$ python3 -q
>>> import numpy as np
>>> import numpy.linalg as la
>>> np.set_printoptions(suppress=True, linewidth=120)
>>> u = np.array([2, -1, -1, -1])
>>> F = np.array([np.roll(u, i) for i in range(4)])
>>> F
array([[ 2, -1, -1, -1],
       [-1,  2, -1, -1],
       [-1, -1,  2, -1],
       [-1, -1, -1,  2]])
>>> T = np.stack([F, 5 * F, F[::-1]])
>>> T.shape
(3, 4, 4)
>>> np.einsum("bij,cij->bc", T, T)
array([[ 28, 140,  -8],
       [140, 700, -40],
       [ -8, -40,  28]])
>>> la.matrix_power(F, 3)
array([[20, -7, -7, -7],
       [-7, 20, -7, -7],
       [-7, -7, 20, -7],
       [-7, -7, -7, 20]])
>>> np.trace(F)
np.int64(8)
>>> (F + F.T) / 2
array([[ 2., -1., -1., -1.],
       [-1.,  2., -1., -1.],
       [-1., -1.,  2., -1.],
       [-1., -1., -1.,  2.]])
>>> M2 = np.array([[5, -1], [-4, -5]])
>>> C = np.kron(M2, F)
>>> la.matrix_rank(C)
np.int64(8)
>>> np.round(la.norm(C, 2), 3), round(float(la.norm(M2, 2) * la.norm(F, 2)), 3)
(np.float64(21.271), 21.271)
>>> C
array([[ 10,  -5,  -5,  -5,  -2,   1,   1,   1],
       [ -5,  10,  -5,  -5,   1,  -2,   1,   1],
       [ -5,  -5,  10,  -5,   1,   1,  -2,   1],
       [ -5,  -5,  -5,  10,   1,   1,   1,  -2],
       [ -8,   4,   4,   4, -10,   5,   5,   5],
       [  4,  -8,   4,   4,   5, -10,   5,   5],
       [  4,   4,  -8,   4,   5,   5, -10,   5],
       [  4,   4,   4,  -8,   5,   5,   5, -10]])
>>> O, r_ = la.qr(C)
>>> round(float(np.trace(O @ O.T)), 3)
8.0
>>> round(float(abs(r_[0, 0])), 3), np.round(la.norm(C[:, 0]), 3)
(16.941, np.float64(16.941))
>>> np.round(O.T @ O, 3) + 0
array([[1., 0., 0., 0., 0., 0., 0., 0.],
       [0., 1., 0., 0., 0., 0., 0., 0.],
       [0., 0., 1., 0., 0., 0., 0., 0.],
       [0., 0., 0., 1., 0., 0., 0., 0.],
       [0., 0., 0., 0., 1., 0., 0., 0.],
       [0., 0., 0., 0., 0., 1., 0., 0.],
       [0., 0., 0., 0., 0., 0., 1., 0.],
       [0., 0., 0., 0., 0., 0., 0., 1.]])
>>> O.shape, r_.shape
((8, 8), (8, 8))
>>> X = np.loadtxt("test16.csv", delimiter=",")
>>> X
array([[0., 0., 2., 2.],
       [0., 5., 2., 0.],
       [0., 0., 2., 5.],
       [0., 0., 0., 1.]])
>>> r = la.matrix_rank(X)
>>> r
np.int64(3)
>>> N = la.svd(X)[2][r:].T
>>> N[:, 0] / N[np.abs(N[:, 0]).round(6).argmax(), 0]
array([1., 0., 0., 0.])
>>> [int(la.matrix_rank(np.delete(X, i, axis=0))) for i in range(4)]
[3, 2, 3, 3]
>>> M2 = X / np.sqrt((X ** 2).mean(axis=1, keepdims=True))
>>> M2[3]
array([0., 0., 0., 2.])
>>> la.matrix_rank(X - X.mean(axis=1, keepdims=True))
np.int64(3)
>>> la.matrix_rank(M2) == la.matrix_rank(X)
np.True_
>>> K = np.load("out11.npy")
>>> K
array([[ 1.6,  0.5,  1.1],
       [-1. ,  0.3, -2.2],
       [ 1. ,  0.1,  0.1],
       [ 0.4, -1.1, -0.5]])
>>> u, g = K[2], K[3]
>>> round(float(u @ g), 3)
0.24
>>> p = (u @ g) / (u @ u) * u
>>> la.matrix_rank(np.outer(u, g))
np.int64(1)
>>> p.round(3)
array([0.235, 0.024, 0.024])
>>> M2 = np.array([[0, -3], [-1, -1], [0, -3]])
>>> np.round(M2.T @ K.T, 3)
array([[-0.5, -0.3, -0.1,  1.1],
       [-8.6,  9.3, -3.4,  1.4]])
>>> np.round(K @ M2, 3)
array([[-0.5, -8.6],
       [-0.3,  9.3],
       [-0.1, -3.4],
       [ 1.1,  1.4]])
>>> np.round(np.einsum("ij,ij->i", K, K), 3)
array([4.02, 5.93, 1.02, 1.62])
>>> np.round(np.einsum("ij->j", K), 3)
array([ 2. , -0.2, -1.5])
>>> la.matrix_rank(np.vstack([K, M2.T]))
np.int64(3)
>>> np.round(np.einsum("ik,kj->ji", K, M2), 3)
array([[-0.5, -0.3, -0.1,  1.1],
       [-8.6,  9.3, -3.4,  1.4]])
>>> E = np.load("x.npy")
>>> E
array([[2, 0, 0],
       [1, 1, 0],
       [3, 2, 2]])
>>> # triangular: eigenvalues sit on the diagonal
>>> rng = np.random.default_rng(6601)
>>> M2 = E + rng.integers(-2, 3, (3, 1)) @ rng.integers(-2, 3, (1, 3))
>>> M2
array([[-2,  2,  4],
       [-1,  2,  2],
       [ 3,  2,  2]])
>>> np.round(la.svd(M2 - E, compute_uv=False), 3) + 0
array([6.708, 0.   , 0.   ])
>>> np.abs(M2 - E).sum(axis=1)
array([10,  5,  0])
>>> np.round(np.sort(la.eigvals(E)), 3)
array([1., 2., 2.])
>>> la.matrix_power(E - np.diag(np.diag(E)), 3)
array([[0, 0, 0],
       [0, 0, 0],
       [0, 0, 0]])
>>> np.prod(np.diag(E)), round(float(la.det(E)), 3)
(np.int64(4), 4.0)
>>> data = np.load("layer13.npy")
>>> data
array([[ 1,  1,  1,  1, -1, -1, -1, -1],
       [ 1,  1,  1,  1,  1,  1,  1,  1]])
>>> # columns 0 and 1 are equal
>>> data.ravel(order="F")
array([ 1,  1,  1,  1,  1,  1,  1,  1, -1,  1, -1,  1, -1,  1, -1,  1])
>>> data.reshape(2, -1)
array([[ 1,  1,  1,  1, -1, -1, -1, -1],
       [ 1,  1,  1,  1,  1,  1,  1,  1]])
>>> T = data.reshape(2, 2, -1)
>>> T.shape
(2, 2, 4)
>>> T.sum(axis=1)
array([[0, 0, 0, 0],
       [2, 2, 2, 2]])
>>> np.swapaxes(T, 1, 2)[0]
array([[ 1, -1],
       [ 1, -1],
       [ 1, -1],
       [ 1, -1]])
>>> T.transpose(1, 0, 2)
array([[[ 1,  1,  1,  1],
        [ 1,  1,  1,  1]],

       [[-1, -1, -1, -1],
        [ 1,  1,  1,  1]]])
>>> np.einsum("ihd,jhd->hij", T, T).shape
(2, 2, 2)
>>> M = np.load("arr.npy")
>>> M
array([[ 2.812,  1.389,  1.443],
       [ 3.074,  1.563,  1.563],
       [-0.609, -0.288, -0.315],
       [-1.291, -0.658, -0.659],
       [-4.051, -2.013, -2.042],
       [-0.521, -0.268, -0.262],
       [-2.786, -1.412, -1.395],
       [ 0.97 ,  0.472,  0.51 ],
       [ 2.486,  1.304,  1.219],
       [ 0.58 ,  0.303,  0.311]])
>>> Xs = M - M.mean(axis=0)
>>> Uu, sv, vt = la.svd(Xs, full_matrices=False)
>>> np.abs(Uu[:, 0]).argmax()
np.int64(4)
>>> np.searchsorted(np.cumsum(sv ** 2) / (sv ** 2).sum(), 0.9) + 1
np.int64(1)
>>> np.abs(vt[0]).argmax()
np.int64(0)
>>> round(float((sv ** 2).sum() ** 2 / (sv ** 4).sum()), 3)
1.0
>>> (np.sign(Uu[:, 0]) == np.sign(Uu[0, 0])).astype(int)
array([1, 1, 0, 0, 0, 0, 0, 1, 1, 1])
>>> np.round(Xs.mean(axis=0), 3) + 0
array([0., 0., 0.])
